$ python3 -q
>>> import numpy as np
>>> from numpy import linalg as LA
>>> np.set_printoptions(suppress=True, linewidth=140)
>>> F = np.loadtxt("arr.csv", delimiter=",")
>>> F
array([[ 0.,  0.,  0.,  0.,  0.,  0.,  0., -1.,  0.,  0.,  0.],
       [ 0.,  0.,  0.,  0.,  0.,  0.,  0.,  0.,  0.,  0.,  0.],
       [ 0.,  0., -5.,  0.,  0.,  0.,  0.,  0.,  0.,  0.,  0.],
       [ 0.,  0.,  0.,  0.,  0.,  0.,  0.,  0.,  0.,  0.,  0.],
       [ 0.,  0.,  0.,  0., -3.,  0.,  0.,  0.,  0.,  0.,  0.],
       [-2.,  0.,  0.,  0.,  0.,  0.,  0.,  0.,  0.,  0.,  0.],
       [ 0.,  0.,  0.,  0.,  0.,  0.,  0.,  0.,  0.,  0.,  1.],
       [ 0.,  0.,  0.,  0.,  0.,  0.,  0.,  0.,  0., -1.,  0.],
       [ 0.,  0.,  0.,  0.,  0.,  5.,  0.,  0.,  0.,  0.,  0.],
       [ 0.,  0.,  0.,  0.,  0.,  0.,  3.,  0.,  0.,  0.,  0.],
       [ 0.,  0.,  0.,  2.,  0.,  0.,  0.,  0.,  0.,  0.,  0.]])
>>> np.round(LA.matrix_power(F, 4), 2)
array([[  0.,   0.,   0.,   0.,   0.,   0.,   0.,   0.,   0.,   0.,   3.],
       [  0.,   0.,   0.,   0.,   0.,   0.,   0.,   0.,   0.,   0.,   0.],
       [  0.,   0., 625.,   0.,   0.,   0.,   0.,   0.,   0.,   0.,   0.],
       [  0.,   0.,   0.,   0.,   0.,   0.,   0.,   0.,   0.,   0.,   0.],
       [  0.,   0.,   0.,   0.,  81.,   0.,   0.,   0.,   0.,   0.,   0.],
       [  0.,   0.,   0.,   0.,   0.,   0.,  -6.,   0.,   0.,   0.,   0.],
       [  0.,   0.,   0.,   0.,   0.,   0.,   0.,   0.,   0.,   0.,   0.],
       [  0.,   0.,   0.,  -6.,   0.,   0.,   0.,   0.,   0.,   0.,   0.],
       [  0.,   0.,   0.,   0.,   0.,   0.,   0.,   0.,   0., -10.,   0.],
       [  0.,   0.,   0.,   0.,   0.,   0.,   0.,   0.,   0.,   0.,   0.],
       [  0.,   0.,   0.,   0.,   0.,   0.,   0.,   0.,   0.,   0.,   0.]])
>>> np.round(np.sort(np.abs(LA.eigvals(F))), 2)
array([0., 0., 0., 0., 0., 0., 0., 0., 0., 3., 5.])
>>> np.trace(F)
np.float64(-8.0)
>>> round(LA.det(F), 2)
np.float64(0.0)
>>> U, s, Vt = LA.svd(F)
>>> vecs = Vt[:(s > 1e-8).sum()]
>>> rng = np.random.default_rng(101938)
>>> x0 = F[9] + -3 * F[1] + rng.integers(2) * np.eye(11)[4]
>>> x0
array([0., 0., 0., 0., 1., 0., 3., 0., 0., 0., 0.])
>>> np.allclose(vecs.T @ vecs @ x0, x0)
True
>>> round(float(LA.norm(x0 - vecs.T @ vecs @ x0)), 2)
0.0
>>> data = np.load("out8.npy")
>>> data
array([[ 0.01, -1.38, -1.06, -2.13, -3.89, -3.09, -0.97],
       [ 1.68, -1.9 ,  0.92, -5.55, -2.25, -4.66,  1.03],
       [ 0.37, -0.29, -0.72, -3.47, -2.31, -3.56, -0.76],
       [-3.89,  0.15,  3.79,  0.68,  2.28,  2.48, -3.93],
       [-3.  , -1.81,  2.68,  0.44,  3.23,  1.07, -1.93],
       [-1.63, -1.76,  3.15,  1.31,  3.74,  0.46, -3.54],
       [-2.04, -0.68,  5.78,  0.77,  2.62,  1.5 , -4.92],
       [-4.33, -2.19,  3.9 ,  1.27,  2.1 ,  0.32, -4.04],
       [ 4.09, -1.81,  5.18,  3.91, -2.53,  4.14,  0.33],
       [ 0.9 , -1.67, -2.52, -3.74, -3.36, -2.8 , -1.41],
       [ 3.55, -1.33,  3.43,  2.82, -2.29,  3.83,  1.94],
       [ 1.45, -1.86, -2.16, -3.69, -1.04, -3.43, -1.25],
       [-1.49, -1.91, -0.32, -2.58, -3.37, -3.9 , -2.17],
       [ 1.17, -4.02, -0.35, -4.32, -3.63, -3.57,  0.61],
       [-1.94, -3.16,  2.37, -0.1 ,  4.1 , -0.78, -2.6 ],
       [-1.51, -1.38,  2.51,  1.04,  1.73,  1.69, -2.6 ],
       [-3.21, -3.46,  2.85,  1.32,  0.8 ,  0.91, -3.44],
       [ 3.48, -0.66,  2.59,  5.17, -4.37,  2.39, -0.24],
       [ 0.79, -0.87, -0.34, -4.26, -3.19, -4.39, -0.38],
       [-0.7 , -2.94,  2.89,  1.72,  3.41,  1.6 , -5.67],
       [-0.29, -3.1 , -0.81, -5.47, -3.85, -4.42,  0.6 ],
       [-0.45, -1.6 ,  4.83, -0.31,  2.33,  1.57, -1.42],
       [-0.66, -2.54,  4.1 ,  1.08,  3.98,  1.45, -4.61],
       [-2.92, -2.04,  4.09, -0.86,  2.68, -0.53, -3.71],
       [-1.74, -1.91,  2.84,  2.44,  4.47,  0.39, -5.51],
       [ 4.72, -2.31,  5.86,  3.35, -2.12,  4.19,  0.85],
       [-1.68, -2.85,  3.48, -2.18,  3.86, -1.19, -3.49],
       [-3.63, -3.17,  3.74,  1.87,  0.83,  2.29, -3.7 ],
       [ 1.66, -0.75, -0.71, -2.17, -3.97, -4.18, -1.36],
       [ 3.95, -0.78,  5.04,  2.32, -2.02,  2.33,  0.54],
       [-2.67, -4.08,  2.44, -0.26,  2.03,  1.67, -4.21],
       [ 3.35, -3.52,  3.55,  1.91, -0.42,  0.64,  1.01],
       [-1.87, -2.25,  4.26, -1.23,  1.27,  1.39, -2.19],
       [-1.76, -1.61,  3.73,  1.73,  1.32,  0.36, -1.95],
       [-0.72, -2.79,  0.57, -3.47, -3.89, -2.06, -2.7 ],
       [-0.51, -1.64, -0.91, -0.92, -2.35, -1.72, -0.58],
       [-1.12, -1.93, -1.19, -4.88, -3.06, -4.79, -0.62],
       [ 5.76,  0.35,  2.51,  1.56, -2.56,  2.01,  1.57],
       [ 5.57, -2.07,  5.04,  2.26, -2.02,  2.23,  1.26],
       [-2.86, -2.33,  4.34, -0.91,  2.65,  2.  , -3.1 ],
       [-2.8 , -3.41,  2.63, -0.05,  2.92,  0.59, -1.64],
       [-1.41, -3.12,  5.03, -0.83,  2.33,  1.81, -3.7 ],
       [-1.46, -2.38,  1.56,  0.31,  1.6 ,  0.94, -3.09],
       [ 1.2 , -3.52, -0.76, -5.68, -1.95, -3.2 ,  0.95],
       [ 5.43, -1.5 ,  3.94,  3.53, -3.1 ,  2.16,  0.81],
       [-1.56, -1.47,  0.76, -2.29, -0.4 , -2.04, -1.59],
       [ 0.6 , -0.55, -0.5 , -4.07, -2.64, -3.77,  0.91],
       [ 1.39, -2.77,  0.05, -4.69, -4.35, -2.59, -0.2 ],
       [ 5.  , -1.28,  5.77,  4.1 , -4.99,  2.14, -1.53]])
>>> x0 = np.array([2, 0, 0, 2, 0, 1, 1])
>>> target = data @ x0
>>> np.round(LA.lstsq(data, target)[0], 2) + 0
array([2., 0., 0., 2., 0., 1., 1.])
>>> np.round(LA.solve(data.T @ data, data.T @ target), 2) + 0
array([2., 0., 0., 2., 0., 1., 1.])
>>> target = target + 0.1 * rng.normal(size=49)
>>> target.round(2)
array([ -8.18, -11.37, -10.64,  -7.86,  -6.04,  -3.68,  -5.79,  -9.92,  20.6 ,  -9.84,  18.75,  -9.07, -14.12,  -9.25,  -7.53,  -1.81,
        -6.12,  19.43, -11.53,  -2.08, -15.34,  -1.44,  -2.24, -11.86,  -3.53,  21.21, -12.39,  -5.17,  -6.64,  15.48,  -8.43,  12.23,
        -7.08,  -1.65, -13.15,  -5.2 , -17.26,  18.37,  19.23,  -8.69,  -6.76,  -6.3 ,  -4.49, -11.33,  20.92, -11.34,  -9.76,  -9.32,
        18.78])
>>> beta, *_ = LA.lstsq(data, target)
>>> np.round(data.T @ (target - data @ beta), 2) + 0
array([0., 0., 0., 0., 0., 0., 0.])
>>> A = np.loadtxt("w.csv", delimiter=",")
>>> A
array([[ 55.,  26.,  53.,  51.,  58.,  65.,  60.,  39.,  77., 110.],
       [ 26., 149.,  88.,  70., 122., 138.,  43., 131., 103., 144.],
       [ 53.,  88., 142.,  73., 154., 118.,  86.,  92., 158., 187.],
       [ 51.,  70.,  73.,  91., 102., 133.,  68.,  95.,  91., 146.],
       [ 58., 122., 154., 102., 187., 165.,  95., 135., 175., 218.],
       [ 65., 138., 118., 133., 165., 209.,  93., 161., 141., 221.],
       [ 60.,  43.,  86.,  68.,  95.,  93.,  76.,  60., 108., 146.],
       [ 39., 131.,  92.,  95., 135., 161.,  60., 138., 110., 163.],
       [ 77., 103., 158.,  91., 175., 141., 108., 110., 189., 229.],
       [110., 144., 187., 146., 218., 221., 146., 163., 229., 311.]])
>>> # rows and columns are dependent
>>> round(float(np.trace(LA.pinv(A) @ A)), 2)
5.0
>>> mat = np.loadtxt("dump.csv", delimiter=",")
>>> mat.round(2)
array([[ 0.9 ,  0.01,  0.12, -0.16,  0.04, -0.22, -0.01],
       [ 0.01,  0.6 , -0.05, -0.28, -0.24,  0.14,  0.28],
       [ 0.12, -0.05,  0.85,  0.17, -0.07,  0.28,  0.04],
       [-0.16, -0.28,  0.17,  0.53, -0.11, -0.25,  0.19],
       [ 0.04, -0.24, -0.07, -0.11,  0.85,  0.16,  0.17],
       [-0.22,  0.14,  0.28, -0.25,  0.16,  0.48, -0.11],
       [-0.01,  0.28,  0.04,  0.19,  0.17, -0.11,  0.8 ]])
>>> # equal to its transpose
>>> ang = np.radians(60)
>>> r_ = np.eye(7)
>>> r_[5, 5] = r_[3, 3] = np.cos(ang)
>>> r_[5, 3], r_[3, 5] = -np.sin(ang), np.sin(ang)
>>> r_.round(2)
array([[ 1.  ,  0.  ,  0.  ,  0.  ,  0.  ,  0.  ,  0.  ],
       [ 0.  ,  1.  ,  0.  ,  0.  ,  0.  ,  0.  ,  0.  ],
       [ 0.  ,  0.  ,  1.  ,  0.  ,  0.  ,  0.  ,  0.  ],
       [ 0.  ,  0.  ,  0.  ,  0.5 ,  0.  ,  0.87,  0.  ],
       [ 0.  ,  0.  ,  0.  ,  0.  ,  1.  ,  0.  ,  0.  ],
       [ 0.  ,  0.  ,  0.  , -0.87,  0.  ,  0.5 ,  0.  ],
       [ 0.  ,  0.  ,  0.  ,  0.  ,  0.  ,  0.  ,  1.  ]])
>>> M2 = mat @ r_.T
>>> np.round(LA.svd(mat, compute_uv=False), 2) + 0, np.round(LA.svd(M2, compute_uv=False), 2) + 0
(array([1., 1., 1., 1., 1., 0., 0.]), array([1., 1., 1., 1., 1., 0., 0.]))
